% ipython --no-banner

In [1]: import numpy as np

In [2]: from numpy import linalg as LA

In [3]: np.set_printoptions(suppress=True, linewidth=100)

In [4]: def rd(a):
   ...:     return np.round(a, 1) + 0
   ...: 

In [5]: feats = np.loadtxt("block13.csv", delimiter=",")

In [6]: feats
Out[6]: 
array([[ 0.,  0.,  0.,  0.],
       [13.,  3.,  0.,  0.],
       [ 4.,  2.,  4.,  6.],
       [ 6.,  0., 12., 15.],
       [ 0.,  0.,  1.,  1.],
       [ 0.,  9.,  0.,  0.],
       [ 4.,  0., 12., 16.],
       [ 0.,  6.,  0.,  2.],
       [ 0., 19.,  0.,  2.],
       [ 0., 10.,  2.,  7.],
       [ 0., 19.,  0.,  2.],
       [ 0.,  5.,  0.,  2.],
       [ 0.,  0.,  0.,  0.],
       [ 2.,  0.,  8., 12.],
       [ 6.,  4.,  8., 13.],
       [ 8., 11.,  1.,  4.],
       [ 0.,  0.,  0.,  0.],
       [10., 11.,  3.,  7.],
       [ 0.,  0.,  1.,  2.],
       [ 0.,  7.,  0.,  0.],
       [ 1.,  0., 13., 18.],
       [ 0., 15.,  0.,  0.],
       [ 7.,  0.,  8., 11.],
       [ 0.,  6.,  0.,  0.],
       [ 3.,  0.,  2.,  1.],
       [ 3.,  0.,  1.,  0.],
       [ 0.,  2.,  0.,  0.],
       [13., 13.,  4.,  9.],
       [ 0.,  0.,  3.,  2.],
       [ 1.,  0.,  5.,  5.],
       [ 0., 16.,  0.,  0.],
       [ 0.,  0.,  2.,  0.],
       [ 0.,  9.,  2.,  7.],
       [ 5.,  4.,  0.,  0.],
       [ 2.,  0.,  4.,  4.],
       [ 0.,  7.,  2.,  6.],
       [ 0.,  0.,  0.,  0.],
       [ 4.,  5.,  0.,  0.],
       [ 0.,  0.,  8., 11.]])

In [7]: Q, evecs = LA.qr(feats[:, :3])[0], LA.qr(feats[:, 3:])[0]

In [8]: s = LA.svd(Q.T @ evecs, compute_uv=False)

In [9]: (s > 0.9).sum()
Out[9]: np.int64(1)

In [10]: rd(np.degrees(np.arccos(s.clip(0, 1))))
Out[10]: array([11.9])

In [11]: rd(LA.norm(Q @ Q.T - evecs @ evecs.T, 2))
Out[11]: np.float64(1.0)

In [12]: M = np.load("m.npy")

In [13]: M
Out[13]: 
array([[-3.,  0.,  0.,  0.,  0.,  0.],
       [ 0., -2., -3.,  1.,  0., -1.],
       [ 0.,  0., -2., -2.,  0., -1.],
       [ 0., -3., -2.,  2., -3.,  2.],
       [ 0., -1.,  1.,  3.,  3., -3.],
       [ 0.,  1., -2.,  1.,  2.,  3.]])

In [14]: f = np.array([-5, -3, 3, 3, -1, 2])

In [15]: M2 = M + np.outer(f, np.eye(6)[3])

In [16]: LA.matrix_rank(M2 - M)
Out[16]: np.int64(1)

In [17]: LA.matrix_rank(LA.inv(M2) - LA.inv(M), tol=1e-8)
Out[17]: np.int64(1)

In [18]: Q, evecs = LA.qr(M[:, :5])[0], LA.qr(M[:, 5:])[0]

In [19]: s = LA.svd(Q.T @ evecs, compute_uv=False)

In [20]: rd(LA.norm(Q @ Q.T - evecs @ evecs.T, 2))
Out[20]: np.float64(1.0)

In [21]: (s > 0.9).sum()
Out[21]: np.int64(1)

In [22]: rd(np.abs(LA.svd(M)[2][-1]))
Out[22]: array([0. , 0.7, 0.3, 0.4, 0.4, 0.3])

In [23]: round(np.log10(LA.cond(M)))
Out[23]: 2

In [24]: Q, R = LA.qr(M)

In [25]: Q.shape, R.shape
Out[25]: ((6, 6), (6, 6))

In [26]: rd(np.abs(np.diag(R)))
Out[26]: array([3. , 3.9, 4.1, 3.4, 2.9, 0.5])

In [27]: rd(R)
Out[27]: 
array([[-3. ,  0. ,  0. ,  0. ,  0. ,  0. ],
       [ 0. ,  3.9,  2.3, -2.6,  2.1,  0.5],
       [ 0. ,  0. ,  4.1,  1. ,  0. , -2.3],
       [ 0. ,  0. ,  0. ,  3.4,  3.1,  0.8],
       [ 0. ,  0. ,  0. ,  0. , -2.9,  4.2],
       [ 0. ,  0. ,  0. ,  0. ,  0. ,  0.5]])

In [28]: rd(Q)
Out[28]: 
array([[ 1. ,  0. ,  0. ,  0. ,  0. ,  0. ],
       [ 0. , -0.5, -0.4,  0. , -0.3, -0.6],
       [ 0. ,  0. , -0.5, -0.5, -0.5,  0.6],
       [ 0. , -0.8,  0. ,  0. ,  0.5,  0.4],
       [ 0. , -0.3,  0.4,  0.6, -0.6,  0.3],
       [ 0. ,  0.3, -0.6,  0.7,  0.2,  0.2]])

In [29]: rd(np.trace(Q @ Q.T))
Out[29]: np.float64(6.0)

In [30]: rd(Q.T @ Q)
Out[30]: 
array([[1., 0., 0., 0., 0., 0.],
       [0., 1., 0., 0., 0., 0.],
       [0., 0., 1., 0., 0., 0.],
       [0., 0., 0., 1., 0., 0.],
       [0., 0., 0., 0., 1., 0.],
       [0., 0., 0., 0., 0., 1.]])

In [31]: M2 = np.array([[3, 5], [-5, 0]])

In [32]: basis = np.array([[5, -5, -3, -2], [-5, -5, 2, -5], [3, 2, 0, -1], [-4, 3, 1, 3]])

In [33]: K = np.block([[M2, np.zeros((2, 4))], [np.zeros((4, 2)), basis]])

In [34]: K
Out[34]: 
array([[ 3.,  5.,  0.,  0.,  0.,  0.],
       [-5.,  0.,  0.,  0.,  0.,  0.],
       [ 0.,  0.,  5., -5., -3., -2.],
       [ 0.,  0., -5., -5.,  2., -5.],
       [ 0.,  0.,  3.,  2.,  0., -1.],
       [ 0.,  0., -4.,  3.,  1.,  3.]])

In [35]: rd(np.abs(LA.svd(K)[2][-1]))
Out[35]: array([0. , 0. , 0.3, 0.3, 0.8, 0.4])

In [36]: rd(LA.norm(K, 2) / LA.norm(K))
Out[36]: np.float64(0.6)

In [37]: np.argsort(-LA.norm(K, axis=0).round(6), kind="stable")[:3]
Out[37]: array([2, 3, 5])

In [38]: x0 = np.array([4, 3, 4, 3, 1, 2])

In [39]: h1 = np.maximum(K @ x0, 0)

In [40]: np.maximum(K @ (3 * x0), 0)
Out[40]: array([81.,  0.,  0.,  0., 48.,  0.])

In [41]: E = np.load("layer13.npy")

In [42]: E
Out[42]: 
array([[0., 1., 1., 1., 1.],
       [1., 0., 1., 1., 1.],
       [1., 1., 0., 1., 1.],
       [1., 1., 1., 0., 1.],
       [1., 1., 1., 1., 0.]])

In [43]: x0 = np.array([-9, 3, -8, -8, -5])

In [44]: rhs = E @ x0

In [45]: coef, lr = np.zeros(5), 1 / LA.norm(E, 2) ** 2

In [46]: for i in range(6):
    ...:     coef -= lr * E.T @ (E @ coef - rhs)
    ...:     if i % 1 == 0: print(i, round(LA.norm(E @ coef - rhs), 1))
    ...: 
0 9.2
1 8.7
2 8.1
3 7.6
4 7.1
5 6.7

In [47]: rd(coef)
Out[47]: array([-6.6, -2.7, -6.2, -6.2, -5.3])

In [48]: rd(LA.cond(E))
Out[48]: np.float64(4.0)

In [49]: X = np.load("test13.npy")

In [50]: X
Out[50]: 
array([[ -2,  -2,  -2,  -2,  -2,  -2,  -2,  -2,  -2,  -2,  -2,  -2,  -2,  -2],
       [ -2,  -4,  -4,  -4,  -4,  -4,  -4,  -4,  -4,  -4,  -4,  -4,  -4,  -4],
       [ -2,  -4,  -6,  -6,  -6,  -6,  -6,  -6,  -6,  -6,  -6,  -6,  -6,  -6],
       [ -2,  -4,  -6,  -8,  -8,  -8,  -8,  -8,  -8,  -8,  -8,  -8,  -8,  -8],
       [ -2,  -4,  -6,  -8, -10, -10, -10, -10, -10, -10, -10, -10, -10, -10],
       [ -2,  -4,  -6,  -8, -10, -12, -12, -12, -12, -12, -12, -12, -12, -12],
       [ -2,  -4,  -6,  -8, -10, -12, -14, -14, -14, -14, -14, -14, -14, -14],
       [ -2,  -4,  -6,  -8, -10, -12, -14, -16, -16, -16, -16, -16, -16, -16],
       [ -2,  -4,  -6,  -8, -10, -12, -14, -16, -18, -18, -18, -18, -18, -18],
       [ -2,  -4,  -6,  -8, -10, -12, -14, -16, -18, -20, -20, -20, -20, -20],
       [ -2,  -4,  -6,  -8, -10, -12, -14, -16, -18, -20, -22, -22, -22, -22],
       [ -2,  -4,  -6,  -8, -10, -12, -14, -16, -18, -20, -22, -24, -24, -24],
       [ -2,  -4,  -6,  -8, -10, -12, -14, -16, -18, -20, -22, -24, -26, -26],
       [ -2,  -4,  -6,  -8, -10, -12, -14, -16, -18, -20, -22, -24, -26, -28]])

In [51]: f, r1 = X[6], X[10]

In [52]: f @ f
Out[52]: np.int64(1932)

In [53]: f @ r1
Out[53]: np.int64(2548)

In [54]: p = (f @ r1) / (f @ f) * f

In [55]: rd(r1 - p)
Out[55]: array([ 0.6,  1.3,  1.9,  2.6,  3.2,  3.8,  4.5,  2.5,  0.5, -1.5, -3.5, -3.5, -3.5, -3.5])

In [56]: rd((r1 - p) @ f)
Out[56]: np.float64(0.0)

In [57]: rd(LA.norm(f + r1) ** 2 + LA.norm(f - r1) ** 2)
Out[57]: np.float64(10816.0)

In [58]: rng = np.random.default_rng(22354)

In [59]: arr = rng.normal(size=(20, 10)) + 20 * np.array([1, 3, -2, -3, 0, -3, -2, -3, 1, 3])

In [60]: rd(arr)
Out[60]: 
array([[ 19.4,  61.1, -39.2, -60.3,   0.1, -59.5, -38.9, -60.6,  21.2,  60.2],
       [ 20.1,  59.5, -40.8, -60.6,  -1.4, -58.5, -39. , -60.1,  19.9,  58.8],
       [ 19.7,  61. , -40. , -59.3,   0. , -58.7, -40.3, -61.1,  21.4,  60.3],
       [ 21.8,  59.7, -39.4, -60.2,   0.2, -58.9, -40.6, -60.8,  20.2,  61.1],
       [ 17.6,  58.3, -39.3, -60.7,   1.5, -60.4, -40.3, -59.8,  19.5,  59.2],
       [ 19.1,  61.2, -40.5, -60.7,  -0.4, -60.1, -37.9, -58.8,  20.2,  60.2],
       [ 19.8,  59.4, -41.4, -59.1,   0.6, -59.8, -39.8, -59.8,  20. ,  60.6],
       [ 19.9,  61.1, -39.4, -60.9,   0.4, -60.1, -39.5, -60.8,  20.7,  60.6],
       [ 20. ,  59.5, -39.6, -60.8,   0.5, -58.5, -40. , -58.4,  19.9,  60. ],
       [ 19.7,  60.3, -40.9, -59.6,   0.3, -60.4, -40.7, -59.9,  18.3,  62. ],
       [ 19.9,  61. , -40.7, -60.2,   0.5, -59.7, -41. , -59. ,  19.7,  59.7],
       [ 20.6,  59.6, -40.7, -58.4,   0.3, -57.6, -40.2, -60.7,  19.7,  59.1],
       [ 19.9,  58.4, -40.5, -59.8,   1. , -59.5, -39.8, -59.8,  19.7,  58. ],
       [ 20.2,  58.9, -38.5, -59.5,  -1.4, -57.5, -40.9, -60.5,  20. ,  59.9],
       [ 21.5,  60.5, -41.4, -60. ,  -0.5, -61.1, -40.1, -59.9,  19.8,  60.1],
       [ 21.4,  60. , -38.7, -58.9,  -0.6, -60.6, -38.8, -60.6,  20.4,  60.4],
       [ 19.7,  61.6, -41.3, -59.7,  -1.2, -59. , -41.2, -60.4,  20.1,  59.3],
       [ 20.3,  60. , -39.5, -59.1,  -0.8, -61.4, -40.8, -60.2,  20.9,  58.7],
       [ 20.3,  60.1, -40.6, -58. ,  -1.6, -60.9, -41.4, -59.8,  21.4,  60.6],
       [ 20.1,  60.6, -42.8, -59. ,   0.3, -60. , -40.5, -59.2,  20.8,  59.5]])

In [61]: cen = (arr - arr.mean(axis=0)) / arr.std(axis=0)

In [62]: rd(cen.std(axis=0))
Out[62]: array([1., 1., 1., 1., 1., 1., 1., 1., 1., 1.])

In [63]: np.argwhere(np.abs(cen) > 2)
Out[63]: 
array([[ 4,  0],
       [ 5,  6],
       [ 8,  7],
       [ 9,  8],
       [ 9,  9],
       [12,  9],
       [18,  3],
       [19,  2]])

In [64]: coef = LA.lstsq(np.delete(cen, 9, axis=1), cen[:, 9])[0]

In [65]: rd(1 - np.var(cen[:, 9] - np.delete(cen, 9, axis=1) @ coef))
Out[65]: np.float64(0.3)

In [66]: dist = LA.norm(arr[:, None] - arr[None], axis=-1)

In [67]: (dist + 1e9 * np.eye(20)).round(6).argmin(axis=1)
Out[67]: array([ 7, 12,  0,  7, 12,  0, 19,  0, 10,  6,  8,  2,  6,  3, 10,  0, 10, 18, 17,  6])

In [68]: np.flatnonzero(dist[15] < dist.mean() / 2)
Out[68]: array([15])

In [69]: dist.shape
Out[69]: (20, 20)

In [70]: lab = rng.permutation(10)

In [71]: M2 = arr[:, lab] * rng.choice([-1, 1], 10)

In [72]: rd(M2)
Out[72]: 
array([[ 61.1,   0.1, -60.3, -38.9, -19.4,  60.2, -21.2,  59.5,  60.6,  39.2],
       [ 59.5,  -1.4, -60.6, -39. , -20.1,  58.8, -19.9,  58.5,  60.1,  40.8],
       [ 61. ,   0. , -59.3, -40.3, -19.7,  60.3, -21.4,  58.7,  61.1,  40. ],
       [ 59.7,   0.2, -60.2, -40.6, -21.8,  61.1, -20.2,  58.9,  60.8,  39.4],
       [ 58.3,   1.5, -60.7, -40.3, -17.6,  59.2, -19.5,  60.4,  59.8,  39.3],
       [ 61.2,  -0.4, -60.7, -37.9, -19.1,  60.2, -20.2,  60.1,  58.8,  40.5],
       [ 59.4,   0.6, -59.1, -39.8, -19.8,  60.6, -20. ,  59.8,  59.8,  41.4],
       [ 61.1,   0.4, -60.9, -39.5, -19.9,  60.6, -20.7,  60.1,  60.8,  39.4],
       [ 59.5,   0.5, -60.8, -40. , -20. ,  60. , -19.9,  58.5,  58.4,  39.6],
       [ 60.3,   0.3, -59.6, -40.7, -19.7,  62. , -18.3,  60.4,  59.9,  40.9],
       [ 61. ,   0.5, -60.2, -41. , -19.9,  59.7, -19.7,  59.7,  59. ,  40.7],
       [ 59.6,   0.3, -58.4, -40.2, -20.6,  59.1, -19.7,  57.6,  60.7,  40.7],
       [ 58.4,   1. , -59.8, -39.8, -19.9,  58. , -19.7,  59.5,  59.8,  40.5],
       [ 58.9,  -1.4, -59.5, -40.9, -20.2,  59.9, -20. ,  57.5,  60.5,  38.5],
       [ 60.5,  -0.5, -60. , -40.1, -21.5,  60.1, -19.8,  61.1,  59.9,  41.4],
       [ 60. ,  -0.6, -58.9, -38.8, -21.4,  60.4, -20.4,  60.6,  60.6,  38.7],
       [ 61.6,  -1.2, -59.7, -41.2, -19.7,  59.3, -20.1,  59. ,  60.4,  41.3],
       [ 60. ,  -0.8, -59.1, -40.8, -20.3,  58.7, -20.9,  61.4,  60.2,  39.5],
       [ 60.1,  -1.6, -58. , -41.4, -20.3,  60.6, -21.4,  60.9,  59.8,  40.6],
       [ 60.6,   0.3, -59. , -40.5, -20.1,  59.5, -20.8,  60. ,  59.2,  42.8]])

In [73]: left, _, Vt = LA.svd(arr.T @ M2)

In [74]: lab
Out[74]: array([1, 4, 3, 6, 0, 9, 8, 5, 7, 2])

In [75]: rd(left @ Vt)
Out[75]: 
array([[ 0.,  0.,  0.,  0., -1.,  0.,  0.,  0.,  0.,  0.],
       [ 1.,  0.,  0.,  0.,  0.,  0.,  0.,  0.,  0.,  0.],
       [ 0.,  0.,  0.,  0.,  0.,  0.,  0.,  0.,  0., -1.],
       [ 0.,  0.,  1.,  0.,  0.,  0.,  0.,  0.,  0.,  0.],
       [ 0.,  1.,  0.,  0.,  0.,  0.,  0.,  0.,  0.,  0.],
       [ 0.,  0.,  0.,  0.,  0.,  0.,  0., -1.,  0.,  0.],
       [ 0.,  0.,  0.,  1.,  0.,  0.,  0.,  0.,  0.,  0.],
       [ 0.,  0.,  0.,  0.,  0.,  0.,  0.,  0., -1.,  0.],
       [ 0.,  0.,  0.,  0.,  0.,  0., -1.,  0.,  0.,  0.],
       [ 0.,  0.,  0.,  0.,  0.,  1.,  0.,  0.,  0.,  0.]])

In [76]: rd(LA.lstsq(arr, M2)[0])
Out[76]: 
array([[ 0.,  0.,  0.,  0., -1.,  0.,  0.,  0.,  0.,  0.],
       [ 1.,  0.,  0.,  0.,  0.,  0.,  0.,  0.,  0.,  0.],
       [ 0.,  0.,  0.,  0.,  0.,  0.,  0.,  0.,  0., -1.],
       [ 0.,  0.,  1.,  0.,  0.,  0.,  0.,  0.,  0.,  0.],
       [ 0.,  1.,  0.,  0.,  0.,  0.,  0.,  0.,  0.,  0.],
       [ 0.,  0.,  0.,  0.,  0.,  0.,  0., -1.,  0.,  0.],
       [ 0.,  0.,  0.,  1.,  0.,  0.,  0.,  0.,  0.,  0.],
       [ 0.,  0.,  0.,  0.,  0.,  0.,  0.,  0., -1.,  0.],
       [ 0.,  0.,  0.,  0.,  0.,  0., -1.,  0.,  0.,  0.],
       [ 0.,  0.,  0.,  0.,  0.,  1.,  0.,  0.,  0.,  0.]])
